>>> import numpy as np
>>> from numpy import linalg as LA
>>> np.set_printoptions(precision=2, suppress=True, linewidth=160)
>>> data = np.load("w.npy")
>>> data
array([[1, 1, 6, 0, 0, 1, 3, 3, 1, 3],
       [1, 1, 4, 2, 2, 0, 2, 2, 3, 3],
       [0, 3, 4, 3, 0, 1, 2, 2, 2, 1]])
>>> # columns 6 and 7 are equal
>>> out = data[0, 0] * data[1:] - np.outer(data[1:, 0], data[0])
>>> out
array([[ 0,  0, -2,  2,  2, -1, -1, -1,  2,  0],
       [ 0,  3,  4,  3,  0,  1,  2,  2,  2,  1]])
>>> LA.matrix_rank(out), LA.matrix_rank(data)
(np.int64(2), np.int64(3))
>>> x0 = np.array([3, 4, 3, 7, 4, 8, 3, 1, 8, 6])
>>> h = np.maximum(out @ x0, 0)
>>> np.maximum(out @ x0, 0) - np.maximum(-out @ x0, 0)
array([20, 83])
>>> out * (h > 1e-9)[:, None]
array([[ 0,  0, -2,  2,  2, -1, -1, -1,  2,  0],
       [ 0,  3,  4,  3,  0,  1,  2,  2,  2,  1]])
>>> out.T @ h
array([  0, 249, 292, 289,  40,  63, 146, 146, 206,  83])
>>> h
array([20, 83])
>>> x0 = np.array([4, -1, 4, -2, 4, 2, 2, 5, -4, 4])
>>> data * x0
array([[  4,  -1,  24,   0,   0,   2,   6,  15,  -4,  12],
       [  4,  -1,  16,  -4,   8,   0,   4,  10, -12,  12],
       [  0,  -3,  16,  -6,   0,   2,   4,  10,  -8,   4]])
>>> X = np.load("mat.npy")
>>> X
array([[ 22,   2,   2,  -2],
       [ -1, -20,   0,  -1],
       [ -1,  -2,   7,   2],
       [  2,   0,  -1,  -5]])
>>> rng = np.random.default_rng(6034)
>>> lab = rng.permutation(4)
>>> lab
array([1, 2, 3, 0])
>>> out = X[lab][:, lab]
>>> np.trace(out)
np.int64(4)
>>> np.diag(out)
array([-20,   7,  -5,  22])
>>> np.sort(np.abs(LA.eigvals(out)))
array([ 4.64,  6.91, 19.96, 21.69])
>>> w, evecs = LA.eig(X)
>>> np.sort(LA.eigvals(LA.inv(X)))
array([-0.22, -0.05,  0.05,  0.14])
>>> np.round(X @ evecs[:, 0] - w[0] * evecs[:, 0], 2) + 0
array([0., 0., 0., 0.])
>>> w
array([ 21.69, -19.96,  -4.64,   6.91])
>>> J = np.load("out18.npy")
>>> J
array([[  0,  -3,  -3,  -3,   0,  -6,  -1,  -5],
       [  0,   3,   3,   3, -12,   6,  -7,   1],
       [  0,   3,   3,   3,  12,   6,   9,   9],
       [  0,   0,   0,   0,   9,   0,   6,   3],
       [  0,   3,   3,   3,   0,   6,   1,   5],
       [  0,   2,   2,   2, -13,   4,  -8,  -1],
       [  0,   0,   0,   0,   3,   0,   2,   1],
       [  0,  -4,  -4,  -4,  -4,  -8,  -4,  -8],
       [  0,   3,   3,   3,   6,   6,   5,   7],
       [  0,   0,   0,   0,   6,   0,   4,   2]])
>>> # columns 1 and 2 are equal
>>> left, sigma, Vh = LA.svd(J)
>>> evecs = Vh[:(sigma > 1e-8).sum()]
>>> x0 = J[8] + -1 * J[7] + rng.integers(2) * np.eye(8)[4]
>>> x0
array([ 0.,  7.,  7.,  7., 10., 14.,  9., 15.])
>>> LA.matrix_rank(np.vstack([J, x0]))
np.int64(2)
>>> np.round(evecs.T @ evecs, 2) + 0
array([[ 0.  ,  0.  ,  0.  ,  0.  ,  0.  ,  0.  ,  0.  ,  0.  ],
       [ 0.  ,  0.11,  0.11,  0.11, -0.05,  0.21,  0.  ,  0.16],
       [ 0.  ,  0.11,  0.11,  0.11, -0.05,  0.21,  0.  ,  0.16],
       [ 0.  ,  0.11,  0.11,  0.11, -0.05,  0.21,  0.  ,  0.16],
       [ 0.  , -0.05, -0.05, -0.05,  0.67, -0.11,  0.43,  0.14],
       [ 0.  ,  0.21,  0.21,  0.21, -0.11,  0.42,  0.  ,  0.32],
       [ 0.  ,  0.  ,  0.  ,  0.  ,  0.43,  0.  ,  0.29,  0.14],
       [ 0.  ,  0.16,  0.16,  0.16,  0.14,  0.32,  0.14,  0.31]])
>>> E = np.load("run4.npy")
>>> E
array([[ 2.28, -0.25, -0.53, -0.71],
       [-0.25,  1.27, -0.33,  0.2 ],
       [-0.53, -0.33,  2.03,  0.17],
       [-0.71,  0.2 ,  0.17,  1.42]])
>>> left, sigma, Vh = LA.svd(E, full_matrices=False)
>>> np.round(np.sqrt((sigma ** 2).sum()), 2), round(LA.norm(E), 2)
(np.float64(3.87), np.float64(3.87))
>>> np.cumsum(sigma ** 2) / np.sum(sigma ** 2)
array([0.6 , 0.87, 0.93, 1.  ])
>>> left.shape, sigma.shape, Vh.shape
((4, 4), (4,), (4, 4))
>>> (sigma > 1e-8).sum()
np.int64(4)
>>> sigma
array([3.  , 2.  , 1.01, 0.99])
